$ python3 -q
>>> import numpy as np
>>> from numpy import linalg as LA
>>> np.set_printoptions(suppress=True, linewidth=200)
>>> feats = np.load("case11.npy")
>>> feats
array([[ 0.,  2.,  0.,  0.],
       [ 2.,  5.,  2.,  0.],
       [ 0.,  2.,  3.,  2.],
       [ 0.,  0.,  2., -2.]])
>>> hat = np.triu(np.array([[4, -3, 2, -4], [-4, -3, 3, 1], [1, -2, -5, -2], [1, -5, 0, 3]]), 1) + np.eye(4)
>>> out = hat @ feats @ LA.inv(hat)
>>> LA.matrix_rank(out)
np.int64(4)
>>> out
array([[ -6., -27.,  85., 185.],
       [  2.,  17., -42., -89.],
       [  0.,   2.,  -7., -10.],
       [  0.,   0.,   2.,   2.]])
>>> out = np.array([[0, 1], [0, 3], [-2, -1]])
>>> A = np.tile(out, (2, 3))
>>> A
array([[ 0,  1,  0,  1,  0,  1],
       [ 0,  3,  0,  3,  0,  3],
       [-2, -1, -2, -1, -2, -1],
       [ 0,  1,  0,  1,  0,  1],
       [ 0,  3,  0,  3,  0,  3],
       [-2, -1, -2, -1, -2, -1]])
>>> U, sv, vt = LA.svd(A)
>>> V = vt[:(sv > 1e-8).sum()]
>>> rng = np.random.default_rng(21240)
>>> vec = A[0] + -1 * A[5] + rng.integers(2) * np.eye(6)[5]
>>> vec
array([2., 2., 2., 2., 2., 3.])
>>> np.allclose(V.T @ V @ vec, vec)
False
>>> np.round(V.T @ V, 3) + 0
array([[0.333, 0.   , 0.333, 0.   , 0.333, 0.   ],
       [0.   , 0.333, 0.   , 0.333, 0.   , 0.333],
       [0.333, 0.   , 0.333, 0.   , 0.333, 0.   ],
       [0.   , 0.333, 0.   , 0.333, 0.   , 0.333],
       [0.333, 0.   , 0.333, 0.   , 0.333, 0.   ],
       [0.   , 0.333, 0.   , 0.333, 0.   , 0.333]])
>>> LA.matrix_rank(np.vstack([A, vec]))
np.int64(3)
>>> np.round(A @ LA.pinv(A) @ A, 3) + 0
array([[ 0.,  1.,  0.,  1.,  0.,  1.],
       [ 0.,  3.,  0.,  3.,  0.,  3.],
       [-2., -1., -2., -1., -2., -1.],
       [ 0.,  1.,  0.,  1.,  0.,  1.],
       [ 0.,  3.,  0.,  3.,  0.,  3.],
       [-2., -1., -2., -1., -2., -1.]])
>>> np.abs(np.diag(LA.qr(A)[1])) > 1e-9
array([ True,  True, False, False, False, False])
>>> np.argsort(-LA.norm(A, axis=0).round(6), kind="stable")[:3]
array([1, 3, 5])
>>> rank = LA.matrix_rank(A)
>>> rank
np.int64(2)
>>> N = LA.svd(A)[2][rank:].T
>>> np.round(N @ N.T, 3) + 0
array([[ 0.667,  0.   , -0.333,  0.   , -0.333,  0.   ],
       [ 0.   ,  0.667,  0.   , -0.333,  0.   , -0.333],
       [-0.333,  0.   ,  0.667,  0.   , -0.333,  0.   ],
       [ 0.   , -0.333,  0.   ,  0.667,  0.   , -0.333],
       [-0.333,  0.   , -0.333,  0.   ,  0.667,  0.   ],
       [ 0.   , -0.333,  0.   , -0.333,  0.   ,  0.667]])
>>> LA.matrix_rank(A.T @ A), LA.matrix_rank(A @ A.T)
(np.int64(2), np.int64(2))
>>> labels = rng.permutation(6)
>>> labels
array([4, 0, 5, 1, 3, 2])
>>> out = A[labels][:, labels]
>>> out
array([[ 0,  0,  3,  3,  3,  0],
       [ 0,  0,  1,  1,  1,  0],
       [-2, -2, -1, -1, -1, -2],
       [ 0,  0,  3,  3,  3,  0],
       [ 0,  0,  1,  1,  1,  0],
       [-2, -2, -1, -1, -1, -2]])
>>> M = np.loadtxt("out18.csv", delimiter=",")
>>> M
array([[ 0., -1., -1.],
       [ 0.,  0.,  0.],
       [ 0.,  1.,  1.]])
>>> LA.matrix_rank(M, rtol=0.1)
np.int64(1)
>>> round(LA.norm(M, 2) / LA.norm(M), 3)
np.float64(1.0)
>>> LA.cond(M) > 100
np.True_
>>> [round(float(x), 3) for x in LA.svd(M, compute_uv=False)[:3]]
[2.0, 0.0, 0.0]
>>> np.argsort(-LA.norm(M, axis=0).round(6), kind="stable")[:3]
array([1, 2, 0])
>>> U, sv, vt = LA.svd(M)
>>> np.argmax(sv[:-1] / (sv[1:] + 1e-6)) + 1
np.int64(1)
>>> sv.round(3) + 0
array([2., 0., 0.])
>>> out = U[:, :1] @ np.diag(sv[:1]) @ vt[:1]
>>> round(float(np.abs(M - out).max()), 3)
0.0
>>> LA.matrix_rank(out)
np.int64(1)
>>> out.round(3)
array([[ 0., -1., -1.],
       [ 0.,  0.,  0.],
       [ 0.,  1.,  1.]])
>>> LA.matrix_rank(M, rtol=0.05)
np.int64(1)
